$ python3 -q
>>> import numpy as np
>>> import numpy.linalg as la
>>> np.set_printoptions(suppress=True, linewidth=140)
>>> J = np.array([[-3, -1, -3, 1, 2, 3, 1, 2, -1],
...     [-3, 3, -2, 3, 4, 0, -1, 0, -2],
...     [-2, 2, -2, 3, -2, -1, -1, 2, 1],
...     [3, 0, 3, -1, 0, -3, 0, -2, 0],
...     [-1, 2, -2, 2, 2, -1, 0, 3, -1]])
>>> J
array([[-3, -1, -3,  1,  2,  3,  1,  2, -1],
       [-3,  3, -2,  3,  4,  0, -1,  0, -2],
       [-2,  2, -2,  3, -2, -1, -1,  2,  1],
       [ 3,  0,  3, -1,  0, -3,  0, -2,  0],
       [-1,  2, -2,  2,  2, -1,  0,  3, -1]])
>>> x0 = np.array([-5, 5, -3, 4, -3, 3, 1, 4, 4])
>>> h1 = np.maximum(J @ x0, 0)
>>> np.flatnonzero(h1 > 1e-9)
array([0, 1, 2, 4])
>>> np.maximum(J @ (3 * x0), 0)
array([ 93,  81, 156,   0,  84])
>>> J.T @ h1
array([-306,  210, -307,  324,  122,   13,  -48,  250,  -61])
>>> np.maximum(J @ x0, 0) - np.maximum(-J @ x0, 0)
array([ 31,  27,  52, -45,  28])
>>> h1
array([31, 27, 52,  0, 28])
>>> blk = np.stack([J, -2 * J, J[::-1]])
>>> la.matrix_rank(blk.reshape(3, -1))
np.int64(2)
>>> (blk @ J.T).shape
(3, 5, 5)
>>> blk.shape
(3, 5, 9)
>>> w1 = np.array([[4, -6, 4, -8, -3, -4],
...     [-1, -7, -7, -2, 2, -5],
...     [9, -4, 1, 4, 7, 3],
...     [8, -3, 5, -7, 1, -9],
...     [-1, -5, -8, -6, 6, -1],
...     [-6, 6, 7, -4, 0, 5],
...     [1, -4, 5, -4, -4, 6],
...     [5, -2, 7, 1, 5, 6],
...     [-6, -8, 2, 0, 2, 8]])
>>> c = np.array([-2, -1, 0, -2, 3, 3])
>>> hid = np.maximum(J @ w1 + c, 0)
>>> la.matrix_rank(hid)
np.int64(5)
>>> (hid > 0).mean(axis=0)
array([0.6, 0.2, 0.4, 0.4, 1. , 0.2])
>>> Z = np.array([[1, -3], [0, -2], [-1, -2], [1, -2], [-3, -2], [1, 0]])
>>> (hid @ Z).round(6).argmax(axis=1)
array([0, 1, 0, 0, 0])
>>> la.norm(J, axis=1).argmax()
np.int64(1)
>>> round(float(la.norm(J, 1)), 2), round(float(la.norm(J, np.inf)), 2)
(12.0, 18.0)
>>> round(float(la.norm(J[3] - J[2])), 2)
9.8
>>> round(la.norm(J, "nuc"), 2)
np.float64(25.06)
>>> round(la.norm(J, 2), 2)
np.float64(10.78)
>>> round(float(la.norm(J[3], 1)), 2), np.round(la.norm(J[3], np.inf), 2)
(12.0, np.float64(3.0))
>>> np.round(la.norm(J, axis=0), 2)
array([5.66, 4.24, 5.48, 4.9 , 5.29, 4.47, 1.73, 4.58, 2.65])
>>> J[3] @ J[2]
np.int64(-16)
>>> f, g = J[4], J[0]
>>> f @ g
np.int64(17)
>>> f @ f
np.int64(28)
>>> pr = (f @ g) / (f @ f) * f
>>> np.outer(f, g)
array([[ 3,  1,  3, -1, -2, -3, -1, -2,  1],
       [-6, -2, -6,  2,  4,  6,  2,  4, -2],
       [ 6,  2,  6, -2, -4, -6, -2, -4,  2],
       [-6, -2, -6,  2,  4,  6,  2,  4, -2],
       [-6, -2, -6,  2,  4,  6,  2,  4, -2],
       [ 3,  1,  3, -1, -2, -3, -1, -2,  1],
       [ 0,  0,  0,  0,  0,  0,  0,  0,  0],
       [-9, -3, -9,  3,  6,  9,  3,  6, -3],
       [ 3,  1,  3, -1, -2, -3, -1, -2,  1]])
>>> round(float((g - pr) @ f), 2)
0.0
>>> pr.round(2)
array([-0.61,  1.21, -1.21,  1.21,  1.21, -0.61,  0.  ,  1.82, -0.61])
>>> np.round(g - pr, 2)
array([-2.39, -2.21, -1.79, -0.21,  0.79,  3.61,  1.  ,  0.18, -0.39])
>>> A = np.loadtxt("sample8.csv", delimiter=",")
>>> A.round(2) + 0
array([[-0.23, -0.25, -0.27, -0.44,  0.17,  0.13, -0.19,  0.07, -0.19, -0.15, -0.03, -0.14,  0.09],
       [-0.14, -0.09, -0.05,  0.03, -0.7 , -0.37,  0.05,  0.26, -0.33, -0.26,  0.04,  0.02,  0.04],
       [ 0.57, -0.19, -0.08,  0.24,  0.18, -0.23,  0.42,  0.  ,  0.04, -0.14, -0.25,  0.09, -0.17],
       [ 0.2 , -0.08, -0.12, -0.1 , -0.45,  0.32, -0.13, -0.52,  0.01, -0.26, -0.23, -0.09, -0.4 ],
       [ 0.34,  0.41,  0.01, -0.08,  0.07,  0.18, -0.27,  0.35, -0.27,  0.06, -0.28, -0.48, -0.1 ],
       [-0.09,  0.24,  0.06, -0.21, -0.06,  0.06,  0.15, -0.37,  0.02,  0.35,  0.36, -0.02, -0.29],
       [ 0.4 ,  0.18,  0.14, -0.41, -0.1 ,  0.18, -0.17,  0.19,  0.04, -0.1 ,  0.11,  0.69,  0.12],
       [ 0.43, -0.09, -0.41,  0.07, -0.13,  0.11,  0.11, -0.03, -0.22,  0.2 ,  0.58, -0.21,  0.27],
       [ 0.  , -0.16, -0.03, -0.6 , -0.1 , -0.06,  0.52,  0.28,  0.2 ,  0.21, -0.14, -0.17, -0.17],
       [-0.17,  0.37,  0.03,  0.06,  0.18,  0.02,  0.3 ,  0.14, -0.44, -0.24,  0.22,  0.14, -0.48],
       [-0.03,  0.36, -0.41,  0.  , -0.14, -0.4 , -0.13, -0.1 , -0.03,  0.49, -0.33,  0.21, -0.01],
       [ 0.17, -0.34,  0.54,  0.04, -0.11, -0.2 , -0.32,  0.12, -0.11,  0.37,  0.15, -0.08, -0.32],
       [ 0.09, -0.17, -0.36, -0.18,  0.31, -0.43, -0.38, -0.01,  0.08, -0.2 ,  0.22,  0.03, -0.36],
       [ 0.14,  0.16,  0.35, -0.34,  0.14, -0.43,  0.08, -0.46, -0.28, -0.2 , -0.04, -0.17,  0.36],
       [-0.06, -0.39, -0.06, -0.01,  0.17,  0.2 ,  0.05, -0.13, -0.62,  0.29, -0.26,  0.29,  0.  ]])
>>> # orthonormal columns
>>> round(A[:, 0] @ A[:, 5], 2)
np.float64(-0.0)
>>> hat = A @ la.solve(A.T @ A, A.T)
>>> np.round(np.diag(hat), 2)
array([0.55, 0.9 , 0.81, 0.95, 0.93, 0.62, 1.  , 0.94, 0.92, 0.87, 0.9 , 0.89, 0.86, 0.98, 0.88])
>>> np.trace(hat)
np.float64(13.0)
>>> np.round(hat @ A[:, 12], 2) + 0
array([ 0.09,  0.04, -0.17, -0.4 , -0.1 , -0.29,  0.12,  0.27, -0.17, -0.48, -0.01, -0.32, -0.36,  0.36,  0.  ])
>>> la.matrix_rank(np.eye(15) - hat)
np.int64(2)
>>> np.allclose(hat @ hat, hat)
True
>>> f = np.array([2, 2, 2])
>>> np.round(np.polyval(f, A[12]), 2)
array([2.19, 1.72, 1.54, 1.7 , 2.82, 1.51, 1.53, 1.98, 2.18, 1.67, 2.54, 2.07, 1.54])
>>> O, vecs = la.qr(A[:, :5])[0], la.qr(A[:, 5:])[0]
>>> s = la.svd(O.T @ vecs, compute_uv=False)
>>> (s > 0.9).sum()
np.int64(0)
>>> np.round(np.degrees(np.arccos(s.clip(0, 1))), 2)
array([90., 90., 90., 90., 90.])
>>> s.round(2) + 0
array([0., 0., 0., 0., 0.])
>>> m1 = np.load("test5.npy")
>>> m1
array([[-3.27, -6.92, -0.56, -3.33,  1.79, -1.57, -3.55,  1.48, -3.1 ],
       [-1.32, -4.2 , -1.02,  3.66, -2.52,  1.93, -0.68, -0.67,  7.43],
       [ 3.45,  2.18,  2.77, -3.76, -1.69,  4.91, -3.25,  3.35, -3.59],
       [ 1.55,  4.83,  1.77,  0.31, -6.21,  3.33, -4.42, -1.22,  0.5 ],
       [-1.12,  0.93, -5.14, -0.98, -0.6 , -7.47,  3.67,  0.61, -0.65],
       [-2.3 ,  0.08, -1.01,  3.99, -6.36,  1.15,  2.  ,  4.18, -3.81],
       [-0.81, -4.38, -1.32,  5.12,  3.83,  1.79, -5.44,  1.77, -1.27],
       [ 0.25,  1.23, -1.11,  0.21,  2.61,  3.38,  0.97, -7.19, -5.12],
       [ 0.19,  7.77,  2.19,  2.62,  2.33,  0.67, -2.63,  2.71, -2.79],
       [-0.01,  3.59,  6.28,  1.22, -6.24,  1.55,  0.21,  2.14,  0.46],
       [-1.3 , -3.51, -0.03,  1.1 ,  0.58,  6.36, -1.87, -6.3 ,  0.89],
       [ 3.53, -2.95, -0.69, -4.01,  5.76,  0.73,  4.77, -2.4 ,  0.17],
       [-3.94, -0.59, -0.82, -2.51, -0.6 ,  6.48,  3.86,  1.1 , -4.32]])
>>> M2 = np.c_[m1[:, :8] @ np.array([[0, -3, 3, 3, 1, 1, -2, 1],
...     [3, 3, 1, 2, 1, 2, 0, -1],
...     [0, 1, 0, -1, -2, -1, 1, -1],
...     [-3, 2, 0, 0, -3, 3, 2, 2],
...     [3, 3, 1, 1, -2, -3, -2, -3],
...     [2, -3, 0, 2, 3, 0, -2, -3],
...     [0, 3, -3, 3, 1, 0, -2, 1],
...     [1, -2, -3, 1, -1, -3, 3, 0]]), np.array([1, 2, -1, -2, 3, 0, 2, 3, 3, -1, 2, -3, 2])]
>>> M2.round(2)
array([[ -7.06, -21.7 ,  -8.73, -33.61, -12.4 , -36.35,  10.42,  -6.66,   1.  ],
       [-27.95, -16.39,  -6.63, -12.71,  -3.64,  11.85,   9.47,  12.31,   2.  ],
       [ 25.92, -44.81,  10.54,  13.67,  22.88, -11.22,  -1.54, -21.93,  -1.  ],
       [  0.37, -27.21,  20.19,  -1.49,  21.12,  32.66,  10.23,  -0.21,  -2.  ],
       [-10.4 ,  29.45, -15.87,  -0.28,  -5.12,   2.91,   5.77,  29.01,   3.  ],
       [-24.33, -10.78, -31.72,   0.39,   1.82,  17.38,  30.53,  24.24,   0.  ],
       [-11.66, -15.53,   8.03, -17.01, -27.41,  -9.69,  15.49,  -7.17,   2.  ],
       [ 10.46,  17.23,  23.25,   9.41,  16.15,  18.19, -36.68, -16.45,   3.  ],
       [ 26.49,  21.84,  10.43,  12.41, -12.27,   6.28,  14.44, -16.16,   3.  ],
       [ -6.37,  -7.5 ,  -9.73,   0.5 ,   2.56,  16.85,  24.12,   6.84,  -1.  ],
       [ -5.67, -14.81,  17.68,  -9.5 ,  14.3 ,  12.17, -24.27, -18.25,   2.  ],
       [ 19.52,   6.05,   6.29,  24.51,  11.83, -23.79, -45.49, -15.55,  -3.  ],
       [ 18.02,  -7.65, -27.89,  12.86,  28.04, -13.33, -14.14, -21.33,   2.  ]])
>>> la.matrix_rank(np.c_[m1, M2])
np.int64(10)
>>> np.round(la.norm(M2 - m1 @ la.lstsq(m1, M2)[0], axis=0), 2) + 0
array([0.  , 0.  , 0.  , 0.  , 0.  , 0.  , 0.  , 0.  , 3.97])
>>> la.matrix_rank(M2)
np.int64(9)
